$ python -q
>>> import numpy as np
>>> np.set_printoptions(precision=4, suppress=True, linewidth=200)
>>> J = np.load("dump.npy")
>>> print(J)
[[-3.7  0.  -1.  -5.  -4.   5.   4. ]
 [ 4.  -2.7 -1.  -1.  -1.  -3.  -2. ]
 [ 1.   4.   4.3  3.   2.   3.  -5. ]
 [-5.  -5.  -2.   5.3 -2.   1.  -3. ]
 [-1.   3.  -3.   1.  -4.7  3.  -1. ]
 [-2.   3.   5.  -4.  -1.  -0.7  2. ]
 [-4.   0.  -1.  -5.  -4.   5.   4.3]]
>>> print(round(float(np.trace(J)), 4))
2.1
>>> print((J - J.T) / 2)
[[ 0.  -2.  -1.   0.  -1.5  3.5  4. ]
 [ 2.   0.  -2.5  2.  -2.  -3.  -1. ]
 [ 1.   2.5  0.   2.5  2.5 -1.  -2. ]
 [ 0.  -2.  -2.5  0.  -1.5  2.5  1. ]
 [ 1.5  2.  -2.5  1.5  0.   2.   1.5]
 [-3.5  3.   1.  -2.5 -2.   0.  -1.5]
 [-4.   1.   2.  -1.  -1.5  1.5  0. ]]
>>> print(np.allclose(J @ J.T, J.T @ J))
False
>>> print(np.linalg.cond(J) > 100)
True
>>> print(np.linalg.matrix_rank(J, rtol=0.1))
6
>>> print([round(float(x), 4) for x in np.linalg.svd(J, compute_uv=False)[:3]])
[15.611, 11.2416, 9.5051]
>>> x = np.array([0, 2, 1, 2, 0, 1, 2])
>>> rhs = J @ x
>>> coef, lr = np.zeros(7), 1 / np.linalg.norm(J, 2) ** 2
>>> for i in range(150):
...     coef -= lr * J.T @ (J @ coef - rhs)
...     if i % 50 == 0: print(i, round(np.linalg.norm(J @ coef - rhs), 4))
... 
0 14.1576
50 0.4739
100 0.0716
>>> print(np.round(np.linalg.cond(J), 4))
563.9253
>>> A2 = np.linalg.inv(J)
>>> print(np.round(np.linalg.det(J) * np.linalg.det(A2), 4))
1.0
>>> print(np.allclose(A2, J.T))
False
>>> print(np.round(np.linalg.cond(J), 4))
563.9253
>>> print(np.round(np.linalg.slogdet(J)[0], 4))
1.0
>>> x = np.array([7, 5, 4, 5, 3, 5, 6])
>>> print(J * x)
[[-25.9   0.   -4.  -25.  -12.   25.   24. ]
 [ 28.  -13.5  -4.   -5.   -3.  -15.  -12. ]
 [  7.   20.   17.2  15.    6.   15.  -30. ]
 [-35.  -25.   -8.   26.5  -6.    5.  -18. ]
 [ -7.   15.  -12.    5.  -14.1  15.   -6. ]
 [-14.   15.   20.  -20.   -3.   -3.5  12. ]
 [-28.    0.   -4.  -25.  -12.   25.   25.8]]
>>> data = np.load("out1.npy")
>>> print(data)
[[0. 0. 0. 0. 0. 0. 0. 2. 0.]
 [0. 0. 0. 0. 0. 1. 2. 0. 2.]
 [0. 0. 0. 0. 0. 2. 1. 1. 2.]
 [0. 0. 0. 0. 0. 2. 1. 2. 1.]
 [0. 0. 0. 0. 0. 0. 0. 1. 2.]
 [0. 1. 2. 2. 0. 0. 0. 0. 0.]
 [0. 2. 1. 1. 0. 0. 0. 0. 0.]
 [2. 0. 1. 2. 1. 0. 0. 0. 0.]
 [0. 2. 2. 1. 2. 0. 0. 0. 0.]]
>>> print(np.linalg.lstsq(data[:-1].T, data[-1])[2])
7
>>> w, vecs = np.linalg.eigh(data)
>>> print(w.round(4) + 0)
[-5.319  -2.4707 -1.6586 -0.9233  0.      0.9233  1.6586  2.4707  5.319 ]
>>> print(np.round(np.linalg.eigvalsh(data @ data), 4) + 0)
[ 0.      0.8524  0.8524  2.7509  2.7509  6.1046  6.1046 28.292  28.292 ]
>>> print(np.round(vecs.T @ data @ vecs, 4) + 0)
[[-5.319   0.      0.      0.      0.      0.      0.      0.      0.    ]
 [ 0.     -2.4707  0.      0.      0.      0.      0.      0.      0.    ]
 [ 0.      0.     -1.6586  0.      0.      0.      0.      0.      0.    ]
 [ 0.      0.      0.     -0.9233  0.      0.      0.      0.      0.    ]
 [ 0.      0.      0.      0.      0.      0.      0.      0.      0.    ]
 [ 0.      0.      0.      0.      0.      0.9233  0.      0.      0.    ]
 [ 0.      0.      0.      0.      0.      0.      1.6586  0.      0.    ]
 [ 0.      0.      0.      0.      0.      0.      0.      2.4707  0.    ]
 [ 0.      0.      0.      0.      0.      0.      0.      0.      5.319 ]]
>>> print((w > 1e-8).sum(), (w < -1e-8).sum())
4 4
>>> print(np.round(vecs.T @ vecs, 4) + 0)
[[1. 0. 0. 0. 0. 0. 0. 0. 0.]
 [0. 1. 0. 0. 0. 0. 0. 0. 0.]
 [0. 0. 1. 0. 0. 0. 0. 0. 0.]
 [0. 0. 0. 1. 0. 0. 0. 0. 0.]
 [0. 0. 0. 0. 1. 0. 0. 0. 0.]
 [0. 0. 0. 0. 0. 1. 0. 0. 0.]
 [0. 0. 0. 0. 0. 0. 1. 0. 0.]
 [0. 0. 0. 0. 0. 0. 0. 1. 0.]
 [0. 0. 0. 0. 0. 0. 0. 0. 1.]]
>>> print(np.round(w.sum(), 4), np.trace(data))
0.0 0.0
>>> print(np.abs(vecs[:, -1]))
[0.1164 0.3386 0.4132 0.3887 0.2236 0.3652 0.2781 0.3097 0.4398]
